$ ipython --no-banner

In [1]: import numpy as np

In [2]: import numpy.linalg as la

In [3]: np.set_printoptions(precision=2, suppress=True, linewidth=100, legacy="1.25")

In [4]: def rd(a):
   ...:     return np.round(a, 2) + 0
   ...: 

In [5]: M = np.load("layer9.npy")

In [6]: M
Out[6]: 
array([[0, 0, 1, 0, 1, 1],
       [0, 0, 1, 0, 0, 0],
       [1, 1, 0, 0, 1, 0],
       [0, 0, 0, 0, 0, 1],
       [1, 0, 1, 0, 0, 1],
       [1, 0, 0, 1, 1, 0]])

In [7]: rd(la.eigvalsh(M).min())
Out[7]: -1.9

In [8]: np.all(la.eigvalsh(M) > 0)
Out[8]: False

In [9]: O, V = la.qr(M[:, :5])[0], la.qr(M[:, 5:])[0]

In [10]: s = la.svd(O.T @ V, compute_uv=False)

In [11]: (s > 0.9).sum()
Out[11]: 0

In [12]: x0 = np.array([7, 2, 5, 6, 0, 3])

In [13]: target = M @ x0

In [14]: b, lr = np.zeros(6), 1 / la.norm(M, 2) ** 2

In [15]: for i in range(250):
    ...:     b -= lr * M.T @ (M @ b - target)
    ...:     if i % 50 == 0: print(i, round(la.norm(M @ b - target), 2))
    ...: 
0 5.16
50 0.58
100 0.45
150 0.35
200 0.27

In [16]: rd(b)
Out[16]: array([7.32, 1.33, 4.87, 5.33, 0.32, 2.87])

In [17]: vals, V = la.eigh(M)

In [18]: rd(la.eigvalsh(M + -1 * np.eye(6)))
Out[18]: array([-2.9 , -2.  , -2.  , -0.81,  0.  ,  1.71])

In [19]: rd(la.eigvalsh(M @ M))
Out[19]: array([0.04, 1.  , 1.  , 1.  , 3.62, 7.34])

In [20]: np.unique(vals.round(6) + 0, return_counts=True)[1]
Out[20]: array([1, 2, 1, 1, 1])

In [21]: rd(V @ np.diag(vals) @ V.T)
Out[21]: 
array([[0., 0., 1., 0., 1., 1.],
       [0., 0., 1., 0., 0., 0.],
       [1., 1., 0., 0., 1., 0.],
       [0., 0., 0., 0., 0., 1.],
       [1., 0., 1., 0., 0., 1.],
       [1., 0., 0., 1., 1., 0.]])

In [22]: W0 = np.loadtxt("out15.csv", delimiter=",")

In [23]: rd(W0)
Out[23]: 
array([[0.12, 0.12, 0.02, 0.15, 0.05, 0.25],
       [0.12, 0.12, 0.02, 0.15, 0.05, 0.25],
       [0.02, 0.02, 0.  , 0.02, 0.01, 0.04],
       [0.15, 0.15, 0.02, 0.2 , 0.07, 0.33],
       [0.05, 0.05, 0.01, 0.07, 0.02, 0.11],
       [0.25, 0.25, 0.04, 0.33, 0.11, 0.54]])

In [24]: # applying it twice changes nothing

In [25]: rd(W0 @ la.pinv(W0) @ W0)
Out[25]: 
array([[0.12, 0.12, 0.02, 0.15, 0.05, 0.25],
       [0.12, 0.12, 0.02, 0.15, 0.05, 0.25],
       [0.02, 0.02, 0.  , 0.02, 0.01, 0.04],
       [0.15, 0.15, 0.02, 0.2 , 0.07, 0.33],
       [0.05, 0.05, 0.01, 0.07, 0.02, 0.11],
       [0.25, 0.25, 0.04, 0.33, 0.11, 0.54]])

In [26]: np.unique(W0.round(6), axis=0).shape
Out[26]: (5, 6)

In [27]: la.lstsq(W0[:-1].T, W0[-1])[2]
Out[27]: 1

In [28]: np.allclose(W0[:-1].T @ la.lstsq(W0[:-1].T, W0[-1])[0], W0[-1])
Out[28]: True

In [29]: x0 = np.array([1, 0, 1, 2, 1, 2])

In [30]: rd((x0 - W0 @ x0) @ (W0 @ x0))
Out[30]: 0.0

In [31]: rd(W0 @ W0 @ x0)
Out[31]: array([1.  , 1.  , 0.14, 1.28, 0.43, 2.14])

In [32]: rd(np.eye(6) - W0)
Out[32]: 
array([[ 0.88, -0.12, -0.02, -0.15, -0.05, -0.25],
       [-0.12,  0.88, -0.02, -0.15, -0.05, -0.25],
       [-0.02, -0.02,  1.  , -0.02, -0.01, -0.04],
       [-0.15, -0.15, -0.02,  0.8 , -0.07, -0.33],
       [-0.05, -0.05, -0.01, -0.07,  0.98, -0.11],
       [-0.25, -0.25, -0.04, -0.33, -0.11,  0.46]])

In [33]: Uu, s, Vt = la.svd(W0)

In [34]: V = Vt[:(s > 1e-8).sum()]

In [35]: rng = np.random.default_rng(79)

In [36]: x0 = W0[4] + -2 * W0[0] + rng.integers(2) * np.eye(6)[0]

In [37]: rd(x0)
Out[37]: array([-0.19, -0.19, -0.03, -0.24, -0.08, -0.4 ])

In [38]: rd(np.diag(V.T @ V))
Out[38]: array([0.12, 0.12, 0.  , 0.2 , 0.02, 0.54])

In [39]: rd(V.T @ V)
Out[39]: 
array([[0.12, 0.12, 0.02, 0.15, 0.05, 0.25],
       [0.12, 0.12, 0.02, 0.15, 0.05, 0.25],
       [0.02, 0.02, 0.  , 0.02, 0.01, 0.04],
       [0.15, 0.15, 0.02, 0.2 , 0.07, 0.33],
       [0.05, 0.05, 0.01, 0.07, 0.02, 0.11],
       [0.25, 0.25, 0.04, 0.33, 0.11, 0.54]])

In [40]: np.allclose(V.T @ V @ x0, x0)
Out[40]: True

In [41]: rd(la.norm(x0 - V.T @ V @ x0))
Out[41]: 0.0

In [42]: la.matrix_rank(np.vstack([W0, x0]))
Out[42]: 1

In [43]: feats = np.vander(np.arange(8) - 1, 4, increasing=True)

In [44]: feats
Out[44]: 
array([[  1,  -1,   1,  -1],
       [  1,   0,   0,   0],
       [  1,   1,   1,   1],
       [  1,   2,   4,   8],
       [  1,   3,   9,  27],
       [  1,   4,  16,  64],
       [  1,   5,  25, 125],
       [  1,   6,  36, 216]])

In [45]: x0 = np.array([-1, -1, 0, -1])

In [46]: target = feats @ x0

In [47]: rd(la.solve(feats.T @ feats, feats.T @ target))
Out[47]: array([-1., -1.,  0., -1.])

In [48]: rd(la.pinv(feats) @ feats)
Out[48]: 
array([[1., 0., 0., 0.],
       [0., 1., 0., 0.],
       [0., 0., 1., 0.],
       [0., 0., 0., 1.]])

In [49]: target = target + 0.3 * rng.normal(size=8)

In [50]: rd(target)
Out[50]: array([   0.78,   -0.88,   -3.16,  -10.61,  -31.  ,  -69.55, -130.83, -223.18])

In [51]: b, *_ = la.lstsq(feats, target)

In [52]: rd(la.norm(target - feats @ b))
Out[52]: 0.69
